$ python3 -q
>>> import numpy as np
>>> np.set_printoptions(precision=2, suppress=True, linewidth=200)
>>> arr = np.loadtxt("out12.csv", delimiter=",")
>>> arr
array([[ 0.4 ,  1.62, -0.2 ,  0.2 ],
       [ 0.1 ,  0.32,  0.1 , -0.3 ],
       [-1.6 , -6.39, -0.2 ,  0.6 ],
       [-2.2 , -8.85,  0.7 , -1.5 ],
       [-1.4 , -5.66,  0.9 , -0.4 ],
       [ 0.  , -0.05, -1.6 ,  0.9 ],
       [-0.1 , -0.36,  0.9 , -2.1 ],
       [-0.4 , -1.62,  0.2 ,  0.  ],
       [-0.5 , -1.98,  1.2 , -0.3 ],
       [ 0.8 ,  3.23, -0.7 , -0.3 ]])
>>> Z = arr[[5, 0]].astype(float)
>>> for _ in range(4):
...     z = np.linalg.norm(arr[:, None] - Z, axis=-1).argmin(axis=1)
...     Z = np.array([arr[z == j].mean(axis=0) for j in range(2)])
... 
>>> z
array([1, 1, 0, 0, 0, 1, 1, 1, 1, 1])
>>> np.bincount(z)
array([3, 7])
>>> Z[1] - Z[0]
array([ 1.78,  7.13, -0.48,  0.16])
>>> np.abs(Z[1] - Z[0]).argmax()
np.int64(1)
>>> Q, R = np.linalg.qr(arr)
>>> np.round(Q.T @ Q, 2) + 0
array([[1., 0., 0., 0.],
       [0., 1., 0., 0.],
       [0., 0., 1., 0.],
       [0., 0., 0., 1.]])
>>> np.round(abs(R[0, 0]), 2), round(float(np.linalg.norm(arr[:, 0])), 2)
(np.float64(3.25), 3.25)
>>> np.allclose(R.T @ R, arr.T @ arr)
True
>>> np.abs(np.diag(R))
array([3.25, 0.12, 2.2 , 2.11])
>>> cen = arr - arr.mean(axis=0)
>>> V = np.linalg.svd(cen)[2][:3]
>>> out = cen - cen @ V.T @ V
>>> np.linalg.norm(out, axis=1).round(6).argmax()
np.int64(1)
>>> np.round(out.std(axis=0), 2) + 0
array([0.01, 0.  , 0.  , 0.  ])
>>> np.round(np.cov(cen @ V.T, rowvar=False), 2) + 0
array([[15.77,  0.  ,  0.  ],
       [ 0.  ,  1.14,  0.  ],
       [ 0.  ,  0.  ,  0.22]])
>>> (cen @ V.T).std(axis=0)
array([3.77, 1.01, 0.44])
>>> cov = np.cov(arr, rowvar=False)
>>> np.corrcoef(arr.T)
array([[ 1.  ,  1.  , -0.44,  0.19],
       [ 1.  ,  1.  , -0.44,  0.19],
       [-0.44, -0.44,  1.  , -0.68],
       [ 0.19,  0.19, -0.68,  1.  ]])
>>> np.argwhere(np.triu(np.abs(np.corrcoef(arr.T)) > 0.8, 1))
array([[0, 1]])
>>> print(round(float(np.corrcoef(arr[:, 0], arr[:, 2])[0, 1]), 2))
-0.44
>>> arr.std(axis=0)
array([0.9 , 3.63, 0.81, 0.85])
>>> x = np.array([3, 0, 0, 1])
>>> y = arr @ x
>>> np.round(np.linalg.pinv(arr) @ arr, 2) + 0
array([[1., 0., 0., 0.],
       [0., 1., 0., 0.],
       [0., 0., 1., 0.],
       [0., 0., 0., 1.]])
>>> np.round(np.linalg.solve(arr.T @ arr, arr.T @ y), 2) + 0
array([3., 0., 0., 1.])
>>> print(np.round(np.linalg.lstsq(arr, y)[0], 2) + 0)
[3. 0. 0. 1.]
>>> rng = np.random.default_rng(14)
>>> y = y + 0.3 * rng.normal(size=10)
>>> print(y)
[ 1.61 -0.29 -4.67 -8.98 -4.71  1.27 -2.39 -1.05 -1.49  1.84]
>>> c, *_ = np.linalg.lstsq(arr, y)
>>> c.round()
array([3., 0., 0., 1.])
>>> c
array([2.57, 0.17, 0.2 , 1.21])
>>> F = np.load("sample2.npy")
>>> F
array([[-3, -2, -1, -2],
       [-2, -3, -2, -1],
       [-1, -2, -3, -2],
       [-2, -1, -2, -3]])
>>> hat = np.triu(np.array([[-6, 1, 9, -1], [3, 5, 0, -8], [3, 0, -8, -4], [0, -2, 6, 7]]), 1) + np.eye(4)
>>> out = hat @ F @ np.linalg.inv(hat)
>>> np.round(np.linalg.det(out), 2)
np.float64(0.0)
>>> np.trace(out), np.trace(F)
(np.float64(-12.0), np.int64(-12))
>>> out
array([[ -12.,  -10.,   80.,  210.],
       [  14.,   -9., -112., -483.],
       [   7.,   -5.,  -58., -255.],
       [  -2.,    1.,   16.,   67.]])
>>> t3 = np.stack([out, 5 * out, out[::-1]])
>>> np.linalg.matrix_rank(t3)
array([3, 3, 3])
>>> np.linalg.matrix_rank(t3.reshape(3, -1))
np.int64(2)
>>> t3.sum(axis=0)
array([[  -74.,   -59.,   496.,  1327.],
       [   91.,   -59.,  -730., -3153.],
       [   56.,   -39.,  -460., -2013.],
       [  -24.,    -4.,   176.,   612.]])
>>> np.linalg.norm(t3, axis=(1, 2))
array([ 608.33, 3041.66,  608.33])
>>> w, V = np.linalg.eigh(F)
>>> x = np.array([1, 1, 2, 2])
>>> x @ F @ x
np.int64(-74)
>>> np.abs(F).sum(axis=1).max(), np.abs(w).max()
(np.int64(8), np.float64(8.0))
>>> np.round(V * np.maximum(w, 0) @ V.T, 2) + 0
array([[0., 0., 0., 0.],
       [0., 0., 0., 0.],
       [0., 0., 0., 0.],
       [0., 0., 0., 0.]])
>>> E = np.load("run14.npy")
>>> E
array([[ 0.4 ,  0.93, -1.93, -2.28, -1.14],
       [ 0.79, -1.55, -3.37, -3.37, -1.98],
       [ 1.63, -2.76, -3.67, -3.1 , -1.75],
       [ 3.33, -1.18,  0.25, -3.55,  0.74],
       [ 5.63,  0.46,  4.32, -2.64,  3.86],
       [ 0.27,  1.08, -1.91, -2.36, -1.19],
       [ 4.23,  1.58,  1.85,  1.04,  3.03],
       [ 3.28, -0.45, -0.75, -0.2 ,  1.05],
       [ 2.15,  2.13, -0.62,  1.89,  1.22],
       [ 1.54, -1.44, -3.44, -1.15, -1.18],
       [ 2.64,  4.77,  3.43,  0.27,  3.02],
       [-0.65,  4.11,  0.45, -3.31, -0.6 ],
       [ 0.17, -4.28, -4.78, -7.58, -3.97],
       [-1.52, -1.68, -5.34, -5.47, -4.36],
       [-2.43,  0.03, -4.98, -5.06, -4.42],
       [ 2.4 , -2.47, -1.24, -5.45, -0.83],
       [ 1.83, -2.83, -3.66, -2.76, -1.58],
       [ 3.91, -0.31,  0.1 , -0.06,  1.75],
       [ 0.29,  5.03,  1.29, -0.78,  0.81]])
>>> # null space of dimension 1
>>> f, g = E[10], E[0]
>>> round(f @ g, 2)
np.float64(-5.18)
>>> p = (f @ g) / (f @ f) * f
>>> print(g - p)
[ 0.67  1.42 -1.58 -2.25 -0.83]
>>> print(np.linalg.lstsq(E[:-1].T, E[-1])[2])
4
>>> np.unique(E.round(6), axis=0).shape
(19, 5)
>>> dist = np.linalg.norm(arr[:, None] - arr[None], axis=-1)
>>> np.unravel_index(dist.round(6).argmax(), dist.shape)
(np.int64(3), np.int64(9))
>>> dist[:5, :5]
array([[ 0.  ,  1.46,  8.27, 10.96,  7.6 ],
       [ 1.46,  0.  ,  6.99,  9.55,  6.22],
       [ 8.27,  6.99,  0.  ,  3.41,  1.67],
       [10.96,  9.55,  3.41,  0.  ,  3.47],
       [ 7.6 ,  6.22,  1.67,  3.47,  0.  ]])
>>> print((dist + 1e9 * np.eye(10)).round(6).argmin(axis=1))
[1 0 4 2 2 1 1 8 7 0]
>>> dist[7].round(6).argsort(kind="stable")[:4]
array([7, 8, 1, 6])
>>> dist[7]
array([3.37, 2.03, 4.97, 7.62, 4.24, 2.58, 2.56, 0.  , 1.11, 5.09])
>>> print(np.linalg.matrix_rank(dist ** 2))
6
>>> U, s, Vh = np.linalg.svd(E)
>>> print(np.argmax(s[:-1] / (s[1:] + 1e-6)) + 1)
4
>>> out = U[:, :4] @ np.diag(s[:4]) @ Vh[:4]
>>> np.round(np.abs(E - out).max(), 2)
np.float64(0.0)
>>> out
array([[ 0.4 ,  0.93, -1.93, -2.28, -1.14],
       [ 0.79, -1.55, -3.37, -3.37, -1.98],
       [ 1.63, -2.76, -3.67, -3.1 , -1.75],
       [ 3.33, -1.18,  0.25, -3.55,  0.74],
       [ 5.63,  0.46,  4.32, -2.64,  3.86],
       [ 0.27,  1.08, -1.91, -2.36, -1.19],
       [ 4.23,  1.58,  1.85,  1.04,  3.03],
       [ 3.28, -0.45, -0.75, -0.2 ,  1.05],
       [ 2.15,  2.13, -0.62,  1.89,  1.22],
       [ 1.54, -1.44, -3.44, -1.15, -1.18],
       [ 2.64,  4.77,  3.43,  0.27,  3.02],
       [-0.65,  4.11,  0.45, -3.31, -0.6 ],
       [ 0.17, -4.28, -4.78, -7.58, -3.97],
       [-1.52, -1.68, -5.34, -5.47, -4.36],
       [-2.43,  0.03, -4.98, -5.06, -4.42],
       [ 2.4 , -2.47, -1.24, -5.45, -0.83],
       [ 1.83, -2.83, -3.66, -2.76, -1.58],
       [ 3.91, -0.31,  0.1 , -0.06,  1.75],
       [ 0.29,  5.03,  1.29, -0.78,  0.81]])
>>> np.linalg.matrix_rank(out)
np.int64(4)
>>> round(np.linalg.norm(E - out) / np.linalg.norm(E), 2)
np.float64(0.0)
